% python3 -q
>>> import numpy as np
>>> from numpy import linalg as LA
>>> np.set_printoptions(suppress=True, linewidth=140)
>>> E = np.loadtxt("a.csv", delimiter=",")
>>> E
array([[ 12.77,   5.69,   3.43],
       [ -7.99,   1.54,  -3.64],
       [-13.15,   1.96,  -7.53],
       [ -0.05,   7.42,   4.77],
       [ -3.49,  -2.93,  -4.83],
       [ -9.16,  -9.75,  -1.54],
       [ -6.66,  -9.52,  -3.97],
       [ -3.31,   0.18,   0.95],
       [  5.79,  -2.63,  -3.08],
       [ -3.38,  -2.31,  -0.54],
       [  8.94,   7.47,   3.15],
       [  1.24,  -4.84,  -4.41],
       [ -7.97,  -1.49,  -6.6 ],
       [ -6.34,  -4.83,  -5.85],
       [  1.07,   3.08,   1.94],
       [ -1.52,  -3.23,  -0.18],
       [ -2.76,   1.24,   2.97],
       [ -8.03,   3.5 ,  -6.38],
       [  9.42,  -3.41,  -0.71],
       [  0.49,   3.42,  -4.35],
       [  4.16,   7.19,   4.34],
       [-12.71,   2.44,  -2.37],
       [  6.96,   1.08,   5.41]])
>>> Xs = E - E.mean(axis=0)
>>> vecs = LA.svd(Xs)[2][:1]
>>> A2 = Xs - Xs @ vecs.T @ vecs
>>> np.round(np.diag(vecs.T @ vecs), 2)
array([0.74, 0.11, 0.15])
>>> round(LA.norm(A2) / LA.norm(Xs), 2)
np.float64(0.55)
>>> np.round(np.cov(Xs @ vecs.T, rowvar=False), 2)
np.float64(63.49)
>>> d = LA.norm(E[:, None] - E[None], axis=-1)
>>> d.shape
(23, 23)
>>> (d + 1e9 * np.eye(23)).round(6).argmin(axis=1)
array([10, 17, 21, 20, 13,  6,  5, 16, 18, 15,  0,  4, 13,  4, 16,  9,  7,  1,  8, 14,  3,  1, 20])
>>> Xs = E - E.mean(axis=0)
>>> Uu, s, VT = LA.svd(Xs, full_matrices=False)
>>> np.round(Xs.mean(axis=0), 2) + 0
array([0., 0., 0.])
>>> round((s ** 2).sum() ** 2 / (s ** 4).sum(), 2)
np.float64(1.83)
>>> np.abs(VT[0]).argmax()
np.int64(0)
>>> np.round(s ** 2 / (s ** 2).sum(), 2)
array([0.7 , 0.22, 0.08])
>>> np.round(VT[0] * np.sign(VT[0, np.abs(VT[0]).argmax()]), 2)
array([0.86, 0.33, 0.39])
>>> s.round(2)
array([37.37, 20.99, 12.44])
>>> np.searchsorted(np.cumsum(s ** 2) / (s ** 2).sum(), 0.9) + 1
np.int64(2)
>>> Xs = (E - E.mean(axis=0)) / E.std(axis=0)
>>> Xs.std(axis=0)
array([1., 1., 1.])
>>> np.argwhere(np.abs(Xs) > 2)
array([[0, 0],
       [5, 1],
       [6, 1]])
>>> c = LA.lstsq(np.delete(Xs, 1, axis=1), Xs[:, 1])[0]
>>> round(float(1 - np.var(Xs[:, 1] - np.delete(Xs, 1, axis=1) @ c)), 2)
0.22
>>> hat = E @ LA.solve(E.T @ E, E.T)
>>> np.round(np.diag(hat), 2)
array([0.18, 0.09, 0.26, 0.17, 0.07, 0.27, 0.18, 0.03, 0.16, 0.02, 0.15, 0.13, 0.12, 0.1 , 0.02, 0.03, 0.08, 0.22, 0.18, 0.17, 0.11, 0.2 ,
       0.08])
>>> LA.matrix_rank(np.eye(23) - hat)
np.int64(20)
>>> arr = np.loadtxt("block6.csv", delimiter=",")
>>> arr
array([[ 8.,  2.,  4., -2.],
       [ 0.,  0.,  0.,  0.],
       [ 0.,  0.,  0.,  0.],
       [24.,  6., 12., -6.]])
>>> LA.norm(arr, axis=1).argmax()
np.int64(3)
>>> np.round(LA.norm(arr, axis=0), 2)
array([25.3 ,  6.32, 12.65,  6.32])
>>> np.round(LA.norm(arr, axis=1), 2)
array([ 9.38,  0.  ,  0.  , 28.14])
>>> round(LA.norm(arr[1], 1), 2), round(LA.norm(arr[1], np.inf), 2)
(np.float64(0.0), np.float64(0.0))
>>> round(LA.norm(arr[1] - arr[0]), 2)
np.float64(9.38)
>>> np.round(arr @ LA.pinv(arr) @ arr, 2)
array([[ 8.,  2.,  4., -2.],
       [ 0.,  0.,  0.,  0.],
       [ 0.,  0.,  0.,  0.],
       [24.,  6., 12., -6.]])
>>> np.unique(arr.round(6), axis=0).shape
(3, 4)
>>> round(np.trace(LA.pinv(arr) @ arr), 2)
np.float64(1.0)
>>> np.abs(np.diag(LA.qr(arr)[1])) > 1e-9
array([ True, False, False, False])
>>> np.allclose(arr[:-1].T @ LA.lstsq(arr[:-1].T, arr[-1])[0], arr[-1])
True
>>> np.round(np.sort(np.abs(LA.eigvals(arr))), 2) + 0
array([0., 0., 0., 2.])
>>> np.allclose(arr @ arr.T, arr.T @ arr)
False
>>> np.allclose(arr, arr.T)
False
>>> (arr - arr.T) / 2
array([[  0.,   1.,   2., -13.],
       [ -1.,   0.,   0.,  -3.],
       [ -2.,   0.,   0.,  -6.],
       [ 13.,   3.,   6.,   0.]])
>>> arr @ arr
array([[ 16.,   4.,   8.,  -4.],
       [  0.,   0.,   0.,   0.],
       [  0.,   0.,   0.,   0.],
       [ 48.,  12.,  24., -12.]])
>>> np.trace(arr)
np.float64(2.0)
>>> np.round(LA.matrix_power(arr, 3), 2)
array([[ 32.,   8.,  16.,  -8.],
       [  0.,   0.,   0.,   0.],
       [  0.,   0.,   0.,   0.],
       [ 96.,  24.,  48., -24.]])
>>> (arr + arr.T) / 2
array([[ 8.,  1.,  2., 11.],
       [ 1.,  0.,  0.,  3.],
       [ 2.,  0.,  0.,  6.],
       [11.,  3.,  6., -6.]])
>>> np.round(np.abs(LA.eigvals(arr)).max(), 2)
np.float64(2.0)
>>> np.einsum("ij,ji->", arr, arr)
np.float64(4.0)
>>> np.einsum("ii->", arr)
np.float64(2.0)
>>> round(float(LA.eigvals(arr).sum().real), 2)
2.0
>>> A2 = np.array([[0, 2], [2, -3]])
>>> Z = np.kron(A2, arr)
>>> LA.matrix_rank(Z)
np.int64(2)
>>> Z
array([[  0.,   0.,   0.,  -0.,  16.,   4.,   8.,  -4.],
       [  0.,   0.,   0.,   0.,   0.,   0.,   0.,   0.],
       [  0.,   0.,   0.,   0.,   0.,   0.,   0.,   0.],
       [  0.,   0.,   0.,  -0.,  48.,  12.,  24., -12.],
       [ 16.,   4.,   8.,  -4., -24.,  -6., -12.,   6.],
       [  0.,   0.,   0.,   0.,  -0.,  -0.,  -0.,  -0.],
       [  0.,   0.,   0.,   0.,  -0.,  -0.,  -0.,  -0.],
       [ 48.,  12.,  24., -12., -72., -18., -36.,  18.]])
>>> round(LA.norm(Z, 2), 2), round(LA.norm(A2, 2) * LA.norm(arr, 2), 2)
(np.float64(118.66), np.float64(118.66))
>>> Z.shape
(8, 8)
>>> F = np.loadtxt("data.csv", delimiter=",")
>>> F.round(2)
array([[0.29, 0.21, 0.  , 0.21, 0.  , 0.14, 0.07, 0.07],
       [0.09, 0.18, 0.27, 0.09, 0.09, 0.  , 0.09, 0.18],
       [0.  , 0.13, 0.27, 0.07, 0.2 , 0.  , 0.13, 0.2 ],
       [0.14, 0.07, 0.07, 0.29, 0.21, 0.  , 0.07, 0.14],
       [0.14, 0.14, 0.07, 0.07, 0.21, 0.07, 0.07, 0.21],
       [0.21, 0.21, 0.07, 0.14, 0.14, 0.14, 0.07, 0.  ],
       [0.22, 0.  , 0.  , 0.33, 0.11, 0.  , 0.33, 0.  ],
       [0.1 , 0.  , 0.2 , 0.  , 0.2 , 0.2 , 0.  , 0.3 ]])
>>> # a transition matrix
>>> np.round(LA.matrix_power(F, 2), 2)
array([[0.19, 0.15, 0.1 , 0.19, 0.11, 0.08, 0.09, 0.11],
       [0.11, 0.11, 0.17, 0.12, 0.16, 0.06, 0.1 , 0.18],
       [0.1 , 0.09, 0.17, 0.11, 0.18, 0.05, 0.11, 0.19],
       [0.15, 0.1 , 0.1 , 0.16, 0.16, 0.06, 0.09, 0.17],
       [0.15, 0.12, 0.13, 0.12, 0.15, 0.09, 0.08, 0.17],
       [0.17, 0.16, 0.11, 0.17, 0.12, 0.06, 0.1 , 0.12],
       [0.2 , 0.09, 0.03, 0.26, 0.13, 0.04, 0.16, 0.09],
       [0.13, 0.12, 0.14, 0.08, 0.17, 0.12, 0.06, 0.18]])
>>> np.round(F @ np.ones(8), 2)
array([1., 1., 1., 1., 1., 1., 1., 1.])
>>> p = np.eye(8)[6]
>>> for _ in range(4):
...     p = p @ F
...     print(p.round(2))
... 
[0.22 0.   0.   0.33 0.11 0.   0.33 0.  ]
[0.2  0.09 0.03 0.26 0.13 0.04 0.16 0.09]
[0.17 0.11 0.08 0.2  0.14 0.06 0.11 0.13]
[0.16 0.12 0.11 0.16 0.14 0.07 0.1  0.14]
>>> x0 = np.array([5, 9, -3, 6, -6, -5, 8, -2])
>>> target = F @ x0
>>> target.round(2)
array([ 4.36,  1.64,  0.27,  1.86,  0.71,  2.64,  5.11, -2.9 ])
>>> np.round(LA.solve(F, F[:, 5]), 2) + 0
array([0., 0., 0., 0., 0., 1., 0., 0.])
>>> np.round(LA.solve(F, target), 2)
array([ 5.,  9., -3.,  6., -6., -5.,  8., -2.])
>>> feats = np.loadtxt("x.csv", delimiter=",")
>>> feats.round(2)
array([[ 0.81,  0.06,  0.32,  0.32, -0.32, -0.19],
       [ 0.06,  0.98, -0.11, -0.11,  0.11,  0.06],
       [ 0.32, -0.11,  0.47, -0.53,  0.53,  0.32],
       [ 0.32, -0.11, -0.53,  0.47,  0.53,  0.32],
       [-0.32,  0.11,  0.53,  0.53,  0.47, -0.32],
       [-0.19,  0.06,  0.32,  0.32, -0.32,  0.81]])
>>> # columns are unit length and at right angles
>>> np.round(LA.pinv(feats), 2)
array([[ 0.81,  0.06,  0.32,  0.32, -0.32, -0.19],
       [ 0.06,  0.98, -0.11, -0.11,  0.11,  0.06],
       [ 0.32, -0.11,  0.47, -0.53,  0.53,  0.32],
       [ 0.32, -0.11, -0.53,  0.47,  0.53,  0.32],
       [-0.32,  0.11,  0.53,  0.53,  0.47, -0.32],
       [-0.19,  0.06,  0.32,  0.32, -0.32,  0.81]])
>>> np.round(LA.svd(feats, compute_uv=False), 2)
array([1., 1., 1., 1., 1., 1.])
>>> np.round(feats.T @ feats, 2) + 0
array([[1., 0., 0., 0., 0., 0.],
       [0., 1., 0., 0., 0., 0.],
       [0., 0., 1., 0., 0., 0.],
       [0., 0., 0., 1., 0., 0.],
       [0., 0., 0., 0., 1., 0.],
       [0., 0., 0., 0., 0., 1.]])
>>> x0 = np.array([1, 2, -2, 1, 2, 0])
>>> target = feats @ x0
>>> target.round(2)
array([-0.02,  2.34, -0.3 ,  2.7 ,  0.3 , -1.02])
>>> np.round(LA.solve(feats, target), 2) + 0
array([ 1.,  2., -2.,  1.,  2.,  0.])
>>> np.round(LA.solve(feats, 5 * target), 2) + 0
array([  5.,  10., -10.,   5.,  10.,   0.])
>>> np.round(LA.solve(feats, feats[:, 1]), 2) + 0
array([0., 1., 0., 0., 0., 0.])
>>> np.round(LA.solve(feats.T, feats[0]), 2) + 0
array([1., 0., 0., 0., 0., 0.])
>>> vals, vecs = LA.eigh(feats)
>>> np.round(vecs @ np.diag(vals) @ vecs.T, 2)
array([[ 0.81,  0.06,  0.32,  0.32, -0.32, -0.19],
       [ 0.06,  0.98, -0.11, -0.11,  0.11,  0.06],
       [ 0.32, -0.11,  0.47, -0.53,  0.53,  0.32],
       [ 0.32, -0.11, -0.53,  0.47,  0.53,  0.32],
       [-0.32,  0.11,  0.53,  0.53,  0.47, -0.32],
       [-0.19,  0.06,  0.32,  0.32, -0.32,  0.81]])
>>> np.round(LA.eigvalsh(feats @ feats), 2)
array([1., 1., 1., 1., 1., 1.])
>>> X = np.load("dump.npy")
>>> X
array([[ 1., -3.,  0.,  0.,  0.,  0.,  0.],
       [-3.,  0., -3.,  0.,  0.,  0.,  0.],
       [ 0., -3.,  0., -3.,  0.,  0.,  0.],
       [ 0.,  0., -3., -2., -3.,  0.,  0.],
       [ 0.,  0.,  0., -3.,  2., -3.,  0.],
       [ 0.,  0.,  0.,  0., -3.,  0., -3.],
       [ 0.,  0.,  0.,  0.,  0., -3.,  2.]])
>>> # symmetric, so the eigenvalues are real
>>> rng = np.random.default_rng(356739)
>>> z = rng.permutation(7)
>>> z
array([2, 1, 4, 6, 5, 3, 0])
>>> A2 = X[z][:, z]
>>> A2
array([[ 0., -3.,  0.,  0.,  0., -3.,  0.],
       [-3.,  0.,  0.,  0.,  0.,  0., -3.],
       [ 0.,  0.,  2.,  0., -3., -3.,  0.],
       [ 0.,  0.,  0.,  2., -3.,  0.,  0.],
       [ 0.,  0., -3., -3.,  0.,  0.,  0.],
       [-3.,  0., -3.,  0.,  0., -2.,  0.],
       [ 0., -3.,  0.,  0.,  0.,  0.,  1.]])
>>> np.allclose(A2, X)
False
>>> np.diag(A2)
array([ 0.,  0.,  2.,  2.,  0., -2.,  1.])
>>> M = np.load("run10.npy")
>>> M
array([[-2.96, -1.97,  4.01, -0.08, -2.28],
       [-2.81, -2.06,  3.92,  0.01, -1.87],
       [-2.92, -1.96,  4.1 ,  0.14, -2.01],
       [-2.89, -2.06,  3.9 , -0.02, -2.04],
       [ 4.07, -5.01, -4.91, -1.99,  0.87],
       [ 4.11, -5.16, -5.16, -2.17,  1.2 ],
       [ 4.17, -5.11, -5.19, -1.94,  0.87],
       [ 4.01, -5.15, -5.  , -2.07,  0.78],
       [ 1.9 ,  4.83, -0.98,  3.02, -5.05],
       [ 2.19,  4.87, -0.9 ,  3.04, -4.86],
       [ 2.  ,  4.87, -1.04,  2.98, -4.86],
       [ 2.14,  4.98, -1.02,  2.89, -5.06]])
>>> Xs = M - M.mean(axis=0)
>>> vecs = LA.svd(Xs)[2][:3]
>>> A2 = Xs - Xs @ vecs.T @ vecs
>>> np.round(np.cov(Xs @ vecs.T, rowvar=False), 2) + 0
array([[34.19,  0.  ,  0.  ],
       [ 0.  , 20.14,  0.  ],
       [ 0.  ,  0.  ,  0.02]])
>>> np.round(A2.std(axis=0), 2)
array([0.05, 0.04, 0.04, 0.06, 0.02])
>>> round(LA.norm(A2) / LA.norm(Xs), 2)
np.float64(0.01)
>>> d = LA.norm(M[:, None] - M[None], axis=-1)
>>> np.unravel_index(d.round(6).argmax(), d.shape)
(np.int64(5), np.int64(11))
>>> LA.matrix_rank(d ** 2)
np.int64(7)
>>> np.flatnonzero(d[9] < d.mean() / 2)
array([ 8,  9, 10, 11])
>>> d[9].round(6).argsort(kind="stable")[:4]
array([ 9, 10, 11,  8])
>>> (d + 1e9 * np.eye(12)).round(6).argmin(axis=1)
array([ 3,  3,  3,  1,  7,  6,  7,  4, 10, 10,  8, 10])
>>> data = np.array([[6, 8, 6, 8, 6, 8],
...     [7, 1, 7, 1, 7, 1],
...     [4, 2, 4, 2, 4, 2],
...     [6, 8, 6, 8, 6, 8],
...     [7, 1, 7, 1, 7, 1],
...     [4, 2, 4, 2, 4, 2]])
>>> # row 3 repeats row 0
>>> np.round(data @ LA.pinv(data) @ data, 2)
array([[6., 8., 6., 8., 6., 8.],
       [7., 1., 7., 1., 7., 1.],
       [4., 2., 4., 2., 4., 2.],
       [6., 8., 6., 8., 6., 8.],
       [7., 1., 7., 1., 7., 1.],
       [4., 2., 4., 2., 4., 2.]])
>>> np.round(np.trace(LA.pinv(data) @ data), 2)
np.float64(2.0)
>>> np.allclose(data[:-1].T @ LA.lstsq(data[:-1].T, data[-1])[0], data[-1])
True
>>> np.unique(data.round(6), axis=0).shape
(3, 6)
>>> Uu, s, VT = LA.svd(data)
>>> s.round(2) + 0
array([30.  , 10.95,  0.  ,  0.  ,  0.  ,  0.  ])
>>> A2 = Uu[:, :2] @ np.diag(s[:2]) @ VT[:2]
>>> A2.round(2)
array([[6., 8., 6., 8., 6., 8.],
       [7., 1., 7., 1., 7., 1.],
       [4., 2., 4., 2., 4., 2.],
       [6., 8., 6., 8., 6., 8.],
       [7., 1., 7., 1., 7., 1.],
       [4., 2., 4., 2., 4., 2.]])
>>> np.round(LA.norm(data - A2, 2), 2), round(float(s[2]), 2)
(np.float64(0.0), 0.0)
>>> r0, v = data[4], data[2]
>>> r0 @ v
np.int64(90)
>>> p = (r0 @ v) / (r0 @ r0) * r0
>>> p
array([4.2, 0.6, 4.2, 0.6, 4.2, 0.6])
>>> round(float((v - p) @ r0), 2)
-0.0
>>> np.round(v - p, 2)
array([-0.2,  1.4, -0.2,  1.4, -0.2,  1.4])
>>> m1 = np.load("sample1.npy")
>>> m1
array([[-0.8, -0.3,  0.8,  1.5,  1. ],
       [-1.5,  0.8,  0.4, -0.1,  0.3],
       [ 0.8,  0.7, -1.4,  1.1,  1. ],
       [-0.6, -0.7,  0.1,  0.2, -0.6],
       [ 1.1, -1.3,  0. ,  0.2,  1.6],
       [ 0.5,  1.6, -1.7,  0.1, -1.8],
       [ 0.5,  1.5, -0.1,  0.3, -0.5],
       [-0.5, -0.7,  0.8, -0.8,  0.6],
       [ 0.4,  0.5, -0.1,  0.5,  0.4]])
>>> A2 = m1 / LA.norm(m1, axis=1, keepdims=True)
>>> gram = A2 @ A2.T
>>> gram[3].round(2)
array([ 0.19,  0.09, -0.58,  1.  , -0.25, -0.15, -0.53,  0.2 , -0.72])
>>> np.argwhere(np.triu(np.abs(gram) > 0.95, 1))
array([], shape=(0, 2), dtype=int64)
